$ ipython --no-banner

In [1]: import numpy as np

In [2]: from numpy import linalg as LA

In [3]: np.set_printoptions(precision=1, suppress=True, linewidth=120, floatmode="fixed")

In [4]: def rnd(a):
   ...:     return np.round(a, 1) + 0
   ...: 

In [5]: feats = np.array([[-3, 0, 0, 0], [0, 0, 0, 0], [0, 0, 1, 0], [0, 0, 0, -1]])

In [6]: # triangular: eigenvalues sit on the diagonal

In [7]: A2 = np.array([[3, 1, 3], [3, 2, 2], [1, 2, 1], [1, 2, 0]])

In [8]: LA.matrix_rank(np.vstack([feats, A2.T]))
Out[8]: np.int64(4)

In [9]: np.einsum("ij->j", feats)
Out[9]: array([-3,  0,  1, -1])

In [10]: np.vstack([feats, A2.T]).shape
Out[10]: (7, 4)

In [11]: np.einsum("ik,kj->ji", feats, A2)
Out[11]: 
array([[-9,  0,  1, -1],
       [-3,  0,  2, -2],
       [-9,  0,  1,  0]])

In [12]: T = np.stack([feats, 3 * feats, feats[::-1]])

In [13]: T.shape
Out[13]: (3, 4, 4)

In [14]: rnd(LA.norm(T, axis=(1, 2)))
Out[14]: array([3.3, 9.9, 3.3])

In [15]: (T @ feats.T).shape
Out[15]: (3, 4, 4)

In [16]: LA.matrix_rank(T)
Out[16]: array([3, 3, 3])

In [17]: LA.matrix_rank(T.reshape(3, -1))
Out[17]: np.int64(2)

In [18]: E = np.loadtxt("test10.csv", delimiter=",")

In [19]: E
Out[19]: 
array([[0.0, 0.0, 0.0, 0.0, 0.0],
       [2.0, 2.0, 2.0, 1.0, 2.0],
       [2.0, 2.0, 2.0, 1.0, 2.0],
       [0.0, 0.0, 0.0, 0.0, 0.0],
       [2.0, 1.0, 2.0, 2.0, 2.0],
       [1.0, 1.0, 0.0, 0.0, 0.0],
       [2.0, 2.0, 3.0, 3.0, 4.0],
       [1.0, 0.0, 2.0, 2.0, 2.0],
       [2.0, 1.0, 0.0, 2.0, 2.0],
       [2.0, 2.0, 2.0, 1.0, 2.0],
       [3.0, 3.0, 1.0, 3.0, 4.0],
       [1.0, 2.0, 1.0, 1.0, 2.0],
       [1.0, 1.0, 0.0, 0.0, 0.0],
       [0.0, 0.0, 0.0, 0.0, 0.0],
       [1.0, 1.0, 0.0, 0.0, 0.0],
       [2.0, 2.0, 2.0, 1.0, 2.0],
       [5.0, 5.0, 3.0, 4.0, 6.0],
       [0.0, 0.0, 0.0, 0.0, 0.0],
       [2.0, 3.0, 1.0, 1.0, 2.0],
       [0.0, 0.0, 0.0, 0.0, 0.0],
       [2.0, 1.0, 2.0, 2.0, 2.0],
       [0.0, 0.0, 0.0, 0.0, 0.0],
       [3.0, 2.0, 4.0, 3.0, 4.0],
       [1.0, 2.0, 1.0, 1.0, 2.0],
       [4.0, 5.0, 3.0, 2.0, 4.0],
       [5.0, 5.0, 3.0, 4.0, 6.0],
       [2.0, 1.0, 0.0, 2.0, 2.0],
       [2.0, 3.0, 1.0, 1.0, 2.0]])

In [20]: A2 = np.c_[E[:, :1] @ np.array([[0]]), np.array([-2, 3, -1, 1, -1, 1, 1, 2, 1, 3, 1, -3, 2, 0, 3, -3, 2, -1, 0, -3, 1, 3, 3, 3, 0, 1, -2, -1])]

In [21]: print(A2)
[[ 0.0 -2.0]
 [ 0.0  3.0]
 [ 0.0 -1.0]
 [ 0.0  1.0]
 [ 0.0 -1.0]
 [ 0.0  1.0]
 [ 0.0  1.0]
 [ 0.0  2.0]
 [ 0.0  1.0]
 [ 0.0  3.0]
 [ 0.0  1.0]
 [ 0.0 -3.0]
 [ 0.0  2.0]
 [ 0.0  0.0]
 [ 0.0  3.0]
 [ 0.0 -3.0]
 [ 0.0  2.0]
 [ 0.0 -1.0]
 [ 0.0  0.0]
 [ 0.0 -3.0]
 [ 0.0  1.0]
 [ 0.0  3.0]
 [ 0.0  3.0]
 [ 0.0  3.0]
 [ 0.0  0.0]
 [ 0.0  1.0]
 [ 0.0 -2.0]
 [ 0.0 -1.0]]

In [22]: rnd(LA.lstsq(E, A2[:, 0])[0])
Out[22]: array([0.0, 0.0, 0.0, 0.0, 0.0])

In [23]: print(rnd(LA.norm(LA.qr(E)[0].T @ A2, axis=0) ** 2 / ((A2 ** 2).sum(axis=0) + 1e-12)))
[0.0 0.1]

In [24]: LA.matrix_rank(np.c_[E, A2])
Out[24]: np.int64(6)
